$ ipython --no-banner

In [1]: import numpy as np

In [2]: import numpy.linalg as la

In [3]: np.set_printoptions(suppress=True, linewidth=200)

In [4]: def rd(a):
   ...:     return np.round(a, 3) + 0
   ...: 

In [5]: J = np.load("arr.npy")

In [6]: J
Out[6]: 
array([[-2,  3,  0,  0],
       [-2,  3,  0,  0],
       [ 0,  0, -1,  0],
       [ 0,  0,  0, -2]])

In [7]: np.argsort(-la.norm(J, axis=0).round(6), kind="stable")[:3]
Out[7]: array([1, 0, 3])

In [8]: print(la.matrix_rank(J, rtol=0.1))
3

In [9]: np.allclose(J @ J.T, J.T @ J)
Out[9]: False

In [10]: assert J == J.T
---------------------------------------------------------------------------
ValueError                                Traceback (most recent call last)
Cell In[10], line 1
----> 1 assert J == J.T

ValueError: The truth value of an array with more than one element is ambiguous. Use a.any() or a.all()

In [11]: rd(la.det(J))
Out[11]: np.float64(0.0)

In [12]: np.allclose(J, J.T)
Out[12]: False

In [13]: (J + J.T) / 2
Out[13]: 
array([[-2. ,  0.5,  0. ,  0. ],
       [ 0.5,  3. ,  0. ,  0. ],
       [ 0. ,  0. , -1. ,  0. ],
       [ 0. ,  0. ,  0. , -2. ]])

In [14]: rng = np.random.default_rng(5542)

In [15]: lab = rng.permutation(4)

In [16]: lab
Out[16]: array([3, 1, 2, 0])

In [17]: B = J[lab][:, lab]

In [18]: np.trace(B)
Out[18]: np.int64(-2)

In [19]: B
Out[19]: 
array([[-2,  0,  0,  0],
       [ 0,  3,  0, -2],
       [ 0,  0, -1,  0],
       [ 0,  3,  0, -2]])

In [20]: np.einsum("ii->", J)
Out[20]: np.int64(-2)

In [21]: np.kron(np.eye(2, dtype=int), J)
Out[21]: 
array([[-2,  3,  0,  0,  0,  0,  0,  0],
       [-2,  3,  0,  0,  0,  0,  0,  0],
       [ 0,  0, -1,  0,  0,  0,  0,  0],
       [ 0,  0,  0, -2,  0,  0,  0,  0],
       [ 0,  0,  0,  0, -2,  3,  0,  0],
       [ 0,  0,  0,  0, -2,  3,  0,  0],
       [ 0,  0,  0,  0,  0,  0, -1,  0],
       [ 0,  0,  0,  0,  0,  0,  0, -2]])

In [22]: np.poly(J)
Out[22]: array([ 1.,  2., -1., -2.,  0.])

In [23]: rd(la.eigvals(J).sum().real)
Out[23]: np.float64(-2.0)

In [24]: print(np.einsum("ij,ji->", J, J))
6

In [25]: rd(la.eigvals(J))
Out[25]: array([ 0.,  1., -1., -2.])

In [26]: rd(la.det(J[::-1]))
Out[26]: np.float64(0.0)

In [27]: feats = np.loadtxt("layer17.csv", delimiter=",")

In [28]: feats
Out[28]: 
array([[ 3.033, -1.966,  4.169,  1.91 ],
       [ 2.413, -2.164,  4.161,  2.064],
       [ 3.215, -2.255,  3.902,  1.903],
       [ 2.856, -1.581,  4.178,  2.458],
       [-1.944, -0.797,  0.054, -4.396],
       [-2.153,  0.05 , -0.099, -3.677],
       [-2.208,  0.16 ,  0.546, -4.   ],
       [-1.573, -0.321, -0.417, -3.968],
       [-0.08 ,  5.231, -5.278,  3.99 ],
       [-0.018,  4.59 , -4.94 ,  4.206],
       [-0.341,  4.464, -4.708,  3.8  ],
       [ 0.072,  4.906, -4.964,  4.052]])

In [29]: cent = feats[[3, 4]].astype(float)

In [30]: for _ in range(7):
    ...:     lab = la.norm(feats[:, None] - cent, axis=-1).argmin(axis=1)
    ...:     cent = np.array([feats[lab == j].mean(axis=0) for j in range(2)])
    ...: 

In [31]: lab
Out[31]: array([0, 0, 0, 0, 1, 1, 1, 1, 1, 1, 1, 1])

In [32]: np.bincount(lab)
Out[32]: array([4, 8])

In [33]: rd(cent)
Out[33]: 
array([[ 2.879, -1.991,  4.102,  2.084],
       [-1.031,  2.285, -2.476,  0.001]])

In [34]: lab = feats[:, 0] > np.median(feats[:, 0])

In [35]: r0 = feats[lab].mean(axis=0) - feats[~lab].mean(axis=0)

In [36]: np.argsort(-np.abs(r0).round(6), kind="stable")
Out[36]: array([3, 0, 2, 1])

In [37]: rd((((feats - feats.mean(axis=0)) @ r0 > 0) == lab).mean())
Out[37]: np.float64(0.833)
